$ ipython --no-banner

In [1]: import numpy as np

In [2]: from numpy import linalg as LA

In [3]: np.set_printoptions(precision=1, suppress=True, linewidth=160, sign=" ")

In [4]: def rd(a):
   ...:     return np.round(a, 1) + 0
   ...: 

In [5]: F = np.loadtxt("dump.csv", delimiter=",")

In [6]: F
Out[6]: 
array([[ 1.,  0.,  0.,  0.,  0.,  0.,  0.,  0.,  0.,  0.,  0.,  0.],
       [ 1.,  1.,  0.,  0.,  0.,  0.,  0.,  0.,  0.,  0.,  0.,  0.],
       [ 0.,  3.,  1.,  0.,  0.,  0.,  0.,  0.,  0.,  0.,  0.,  0.],
       [-3., -2., -1.,  1.,  0.,  0.,  0.,  0.,  0.,  0.,  0.,  0.],
       [ 3., -1.,  1.,  0.,  1.,  0.,  0.,  0.,  0.,  0.,  0.,  0.],
       [ 0.,  0.,  1.,  0.,  2.,  1.,  0.,  0.,  0.,  0.,  0.,  0.],
       [-1., -2.,  3., -3.,  2.,  3.,  1.,  0.,  0.,  0.,  0.,  0.],
       [ 2.,  1., -1.,  1.,  3.,  2.,  2.,  1.,  0.,  0.,  0.,  0.],
       [ 2.,  2.,  1.,  2.,  1., -3., -3.,  3.,  1.,  0.,  0.,  0.],
       [-2.,  2., -1.,  2., -3., -3.,  2., -2., -1.,  1.,  0.,  0.],
       [ 2.,  0.,  3.,  0.,  3., -2.,  3.,  0.,  3., -2.,  1.,  0.],
       [ 3.,  0., -3., -3., -3., -2., -3.,  2.,  3.,  2.,  3.,  1.]])

In [7]: rng = np.random.default_rng(54057)

In [8]: Y = F + rng.integers(-2, 3, (12, 11)) @ rng.integers(-2, 3, (11, 12))

In [9]: Y
Out[9]: 
array([[ 11.,  -2.,   2.,   0.,   3.,   0.,   8.,  -8.,   3.,   6.,   0.,  -7.],
       [  7.,  12., -11.,   5.,  -4.,   0.,   1.,   5.,  -4.,   1.,   1.,   5.],
       [  0.,   0.,  16.,   1.,  13., -16.,  -3., -10.,   3.,  -3.,  -4.,  -8.],
       [-15.,   4.,  14.,  -7.,   4.,  -6.,  -1., -12.,  -5.,   7.,  -4.,   3.],
       [ -5.,  12.,   9.,  -4.,   1.,  -4.,   4.,  -4., -10.,   1.,   0.,   6.],
       [  6.,  -3.,   9.,  -8.,   2.,   0.,   6.,   6.,   1.,  -3.,   1.,  -5.],
       [  3.,  -7.,   8.,   3.,   1.,   0.,  -8.,   2.,   5.,   0.,  -9.,   1.],
       [  0.,   5.,   1.,   5.,  16., -11.,   2.,   1.,  -9.,   1.,  -8.,   0.],
       [  4.,   3.,   0.,   4.,   8.,  -5.,  10.,  11.,  -3., -16.,  14., -11.],
       [ -7.,  -1.,  -8.,   5.,  -5.,   0.,   7.,   2.,   0.,  -7.,  -2.,   0.],
       [ 16.,  -1.,   5.,   5.,   3.,  -7.,   3., -10.,  10.,   5.,  -5.,  -3.],
       [  6., -13.,  -9.,  -2.,  -9.,   7.,  -2.,   7.,  11.,  -3.,   0.,   0.]])

In [10]: print(LA.matrix_rank(Y - F, tol=1e-8))
11

In [11]: rd(LA.svd(Y - F, compute_uv=False))
Out[11]: array([ 46.1,  35.3,  33.6,  24.5,  22.4,  13.5,  11.1,   9.2,   4.3,   1.9,   0.6,   0. ])

In [12]: print(np.abs(Y - F).sum(axis=1))
[ 49.  54.  79.  83.  62.  48.  50.  56.  81.  43.  60.  61.]

In [13]: Uu, sig, Vh = LA.svd(F)

In [14]: np.argmax(sig[:-1] / (sig[1:] + 1e-6)) + 1
Out[14]: np.int64(11)

In [15]: Y = Uu[:, :11] @ np.diag(sig[:11]) @ Vh[:11]

In [16]: print(rd(Y))
[[ 1.  0.  0.  0.  0.  0.  0.  0.  0.  0.  0.  0.]
 [ 1.  1.  0.  0.  0.  0.  0.  0.  0.  0.  0.  0.]
 [ 0.  3.  1.  0.  0.  0.  0.  0.  0.  0.  0.  0.]
 [-3. -2. -1.  1.  0.  0.  0.  0.  0.  0.  0.  0.]
 [ 3. -1.  1.  0.  1.  0.  0.  0.  0.  0.  0.  0.]
 [ 0.  0.  1.  0.  2.  1.  0.  0.  0.  0.  0.  0.]
 [-1. -2.  3. -3.  2.  3.  1.  0.  0.  0.  0.  0.]
 [ 2.  1. -1.  1.  3.  2.  2.  1.  0.  0.  0.  0.]
 [ 2.  2.  1.  2.  1. -3. -3.  3.  1.  0.  0.  0.]
 [-2.  2. -1.  2. -3. -3.  2. -2. -1.  1.  0.  0.]
 [ 2.  0.  3.  0.  3. -2.  3.  0.  3. -2.  1.  0.]
 [ 3.  0. -3. -3. -3. -2. -3.  2.  3.  2.  3.  1.]]

In [17]: rd(np.abs(F - Y).max())
Out[17]: np.float64(0.0)

In [18]: LA.matrix_rank(F, rtol=0.05)
Out[18]: np.int64(9)

In [19]: Y = np.array([[7]])

In [20]: basis = np.array([[0, 3, 9, 0], [0, 5, -7, -7], [4, 8, -5, -6], [2, 9, -9, -9]])

In [21]: A = np.block([[Y, np.array([[-2, 2, 2, 0]])], [np.zeros((4, 1)), basis]])

In [22]: A
Out[22]: 
array([[ 7., -2.,  2.,  2.,  0.],
       [ 0.,  0.,  3.,  9.,  0.],
       [ 0.,  0.,  5., -7., -7.],
       [ 0.,  4.,  8., -5., -6.],
       [ 0.,  2.,  9., -9., -9.]])

In [23]: vec = np.array([7, 2, 7, 7, 1])

In [24]: rhs = A @ vec

In [25]: rhs
Out[25]: array([ 73.,  84., -21.,  23.,  -5.])

In [26]: print(rd(LA.solve(A, A[:, 2])))
[ 0.  0.  1.  0.  0.]

In [27]: rd(LA.solve(A, rhs))
Out[27]: array([ 7.,  2.,  7.,  7.,  1.])

In [28]: t3 = np.stack([A, -1 * A, A[::-1]])

In [29]: t3.sum(axis=0)
Out[29]: 
array([[ 0.,  2.,  9., -9., -9.],
       [ 0.,  4.,  8., -5., -6.],
       [ 0.,  0.,  5., -7., -7.],
       [ 0.,  0.,  3.,  9.,  0.],
       [ 7., -2.,  2.,  2.,  0.]])

In [30]: (t3 @ A.T).shape
Out[30]: (3, 5, 5)

In [31]: t3.shape
Out[31]: (3, 5, 5)

In [32]: print(LA.matrix_rank(t3.reshape(3, -1)))
2

In [33]: rd(LA.det(t3))
Out[33]: array([-1554.,  1554., -1554.])

In [34]: vec = np.array([1, 2, 2, 2, 2])

In [35]: rhs = A @ vec

In [36]: c, lr = np.zeros(5), 1 / LA.norm(A, 2) ** 2

In [37]: for i in range(25):
    ...:     c -= lr * A.T @ (A @ c - rhs)
    ...:     if i % 5 == 0: print(i, round(LA.norm(A @ c - rhs), 1))
    ...: 
0 22.6
5 10.7
10 7.5
15 6.5
20 5.9

In [38]: print(rd(LA.cond(A)))
64.3

In [39]: K = np.loadtxt("arr.csv", delimiter=",")

In [40]: K
Out[40]: 
array([[ 2.,  1.,  0.,  0.,  0.,  0.,  0.,  0.,  0.,  0.,  0.],
       [ 0.,  2.,  1.,  0.,  0.,  0.,  0.,  0.,  0.,  0.,  0.],
       [ 0.,  0.,  2.,  1.,  0.,  0.,  0.,  0.,  0.,  0.,  0.],
       [ 0.,  0.,  0.,  2.,  1.,  0.,  0.,  0.,  0.,  0.,  0.],
       [ 0.,  0.,  0.,  0.,  2.,  1.,  0.,  0.,  0.,  0.,  0.],
       [ 0.,  0.,  0.,  0.,  0.,  2.,  1.,  0.,  0.,  0.,  0.],
       [ 0.,  0.,  0.,  0.,  0.,  0.,  2.,  1.,  0.,  0.,  0.],
       [ 0.,  0.,  0.,  0.,  0.,  0.,  0.,  2.,  1.,  0.,  0.],
       [ 0.,  0.,  0.,  0.,  0.,  0.,  0.,  0.,  2.,  1.,  0.],
       [ 0.,  0.,  0.,  0.,  0.,  0.,  0.,  0.,  0.,  2.,  1.],
       [ 0.,  0.,  0.,  0.,  0.,  0.,  0.,  0.,  0.,  0.,  2.]])

In [41]: r0, v = K[8], K[0]

In [42]: r0 @ r0
Out[42]: np.float64(5.0)

In [43]: pr = (r0 @ v) / (r0 @ r0) * r0

In [44]: (v - pr) @ r0
Out[44]: np.float64(0.0)

In [45]: pr
Out[45]: array([ 0.,  0.,  0.,  0.,  0.,  0.,  0.,  0.,  0.,  0.,  0.])

In [46]: rd(LA.norm(r0 + v) ** 2 + LA.norm(r0 - v) ** 2)
Out[46]: np.float64(20.0)

In [47]: v - pr
Out[47]: array([ 2.,  1.,  0.,  0.,  0.,  0.,  0.,  0.,  0.,  0.,  0.])

In [48]: vec = np.array([0, -2, 1, 0, -1, -2, 2, 1, -3, 2, 1])

In [49]: rhs = K @ vec

In [50]: c, lr = np.zeros(11), 1 / LA.norm(K, 2) ** 2

In [51]: for i in range(4):
    ...:     c -= lr * K.T @ (K @ c - rhs)
    ...:     if i % 1 == 0: print(i, round(LA.norm(K @ c - rhs), 1))
    ...: 
0 5.5
1 3.4
2 2.4
3 1.8

In [52]: rd(c)
Out[52]: array([-0.4, -1.5,  0.6,  0.3, -1.3, -1.6,  1.8,  0.7, -2.3,  1.4,  1.3])

In [53]: rd(LA.cond(K))
Out[53]: np.float64(2.8)

In [54]: z = rng.permutation(11)

In [55]: Y = K[:, z] * rng.choice([-1, 1], 11)

In [56]: Y
Out[56]: 
array([[-0., -0., -2.,  0.,  0., -0., -0.,  1., -0.,  0., -0.],
       [-0., -0., -0.,  0.,  0., -1., -0.,  2., -0.,  0., -0.],
       [-0., -0., -0.,  0.,  1., -2., -0.,  0., -0.,  0., -0.],
       [-0., -0., -0.,  0.,  2., -0., -0.,  0., -1.,  0., -0.],
       [-1., -0., -0.,  0.,  0., -0., -0.,  0., -2.,  0., -0.],
       [-2., -0., -0.,  0.,  0., -0., -0.,  0., -0.,  0., -1.],
       [-0., -0., -0.,  0.,  0., -0., -0.,  0., -0.,  1., -2.],
       [-0., -0., -0.,  1.,  0., -0., -0.,  0., -0.,  2., -0.],
       [-0., -1., -0.,  2.,  0., -0., -0.,  0., -0.,  0., -0.],
       [-0., -2., -0.,  0.,  0., -0., -1.,  0., -0.,  0., -0.],
       [-0., -0., -0.,  0.,  0., -0., -2.,  0., -0.,  0., -0.]])

In [57]: Uu, _, Vh = LA.svd(K.T @ Y)

In [58]: rd(Uu @ Vh)
Out[58]: 
array([[ 0.,  0., -1.,  0.,  0.,  0.,  0.,  0.,  0.,  0.,  0.],
       [ 0.,  0.,  0.,  0.,  0.,  0.,  0.,  1.,  0.,  0.,  0.],
       [ 0.,  0.,  0.,  0.,  0., -1.,  0.,  0.,  0.,  0.,  0.],
       [ 0.,  0.,  0.,  0.,  1.,  0.,  0.,  0.,  0.,  0.,  0.],
       [ 0.,  0.,  0.,  0.,  0.,  0.,  0.,  0., -1.,  0.,  0.],
       [-1.,  0.,  0.,  0.,  0.,  0.,  0.,  0.,  0.,  0.,  0.],
       [ 0.,  0.,  0.,  0.,  0.,  0.,  0.,  0.,  0.,  0., -1.],
       [ 0.,  0.,  0.,  0.,  0.,  0.,  0.,  0.,  0.,  1.,  0.],
       [ 0.,  0.,  0.,  1.,  0.,  0.,  0.,  0.,  0.,  0.,  0.],
       [ 0., -1.,  0.,  0.,  0.,  0.,  0.,  0.,  0.,  0.,  0.],
       [ 0.,  0.,  0.,  0.,  0.,  0., -1.,  0.,  0.,  0.,  0.]])

In [59]: z
Out[59]: array([  5,   9,   0,   8,   3,   2,  10,   1,   4,   7,   6])

In [60]: rd(LA.lstsq(K, Y)[0])
Out[60]: 
array([[ 0.,  0., -1.,  0.,  0.,  0.,  0.,  0.,  0.,  0.,  0.],
       [ 0.,  0.,  0.,  0.,  0.,  0.,  0.,  1.,  0.,  0.,  0.],
       [ 0.,  0.,  0.,  0.,  0., -1.,  0.,  0.,  0.,  0.,  0.],
       [ 0.,  0.,  0.,  0.,  1.,  0.,  0.,  0.,  0.,  0.,  0.],
       [ 0.,  0.,  0.,  0.,  0.,  0.,  0.,  0., -1.,  0.,  0.],
       [-1.,  0.,  0.,  0.,  0.,  0.,  0.,  0.,  0.,  0.,  0.],
       [ 0.,  0.,  0.,  0.,  0.,  0.,  0.,  0.,  0.,  0., -1.],
       [ 0.,  0.,  0.,  0.,  0.,  0.,  0.,  0.,  0.,  1.,  0.],
       [ 0.,  0.,  0.,  1.,  0.,  0.,  0.,  0.,  0.,  0.,  0.],
       [ 0., -1.,  0.,  0.,  0.,  0.,  0.,  0.,  0.,  0.,  0.],
       [ 0.,  0.,  0.,  0.,  0.,  0., -1.,  0.,  0.,  0.,  0.]])
